$ ipython --no-banner

In [1]: import numpy as np

In [2]: np.set_printoptions(precision=3, suppress=True, linewidth=200)

In [3]: A = np.loadtxt("mat.csv", delimiter=",")

In [4]: print(A)
[[ 1.  0.  0. -2.  0.]
 [ 0.  1.  1.  0. -2.]
 [ 0.  3.  1.  0.  2.]
 [ 2.  0.  0.  2.  0.]
 [ 0.  1.  0.  0. -1.]]

In [5]: B = A[0, 0] * A[1:] - np.outer(A[1:, 0], A[0])

In [6]: B
Out[6]: 
array([[ 0.,  1.,  1.,  0., -2.],
       [ 0.,  3.,  1.,  0.,  2.],
       [ 0.,  0.,  0.,  6.,  0.],
       [ 0.,  1.,  0.,  0., -1.]])

In [7]: A[:, 0] / A[0, 0]
Out[7]: array([1., 0., 0., 2., 0.])

In [8]: x0 = np.array([-1, 1, 1, 3, 3])

In [9]: B @ x0
Out[9]: array([-4., 10., 18., -2.])

In [10]: print(B @ np.ones(5))
[0. 6. 6. 0.]

In [11]: rng = np.random.default_rng(38)

In [12]: lab = rng.permutation(5)

In [13]: lab
Out[13]: array([4, 3, 2, 0, 1])

In [14]: B = A[lab][:, lab]

In [15]: np.sort(np.abs(np.linalg.eigvals(B)))
Out[15]: array([1.511, 1.511, 2.449, 2.449, 2.629])

In [16]: np.diag(B)
Out[16]: array([-1.,  2.,  1.,  1.,  1.])

In [17]: print(B)
[[-1.  0.  0.  0.  1.]
 [ 0.  2.  0.  2.  0.]
 [ 2.  0.  1.  0.  3.]
 [ 0. -2.  0.  1.  0.]
 [-2.  0.  1.  0.  1.]]

In [18]: np.allclose(B, A)
Out[18]: False

In [19]: np.trace(B)
Out[19]: np.float64(4.0)

In [20]: lab = rng.permutation(5)

In [21]: B = A[:, lab] * rng.choice([-1, 1], 5)

In [22]: B
Out[22]: 
array([[-0.,  1., -2.,  0., -0.],
       [ 2.,  0.,  0.,  1., -1.],
       [-2.,  0.,  0.,  3., -1.],
       [-0.,  2.,  2.,  0., -0.],
       [ 1.,  0.,  0.,  1., -0.]])

In [23]: left, _, VT = np.linalg.svd(A.T @ B)

In [24]: np.round(left @ VT, 3) + 0
Out[24]: 
array([[ 0.,  1.,  0.,  0.,  0.],
       [ 0.,  0.,  0.,  1.,  0.],
       [ 0.,  0.,  0.,  0., -1.],
       [ 0.,  0.,  1.,  0.,  0.],
       [-1.,  0.,  0.,  0.,  0.]])

In [25]: lab
Out[25]: array([4, 0, 3, 1, 2])
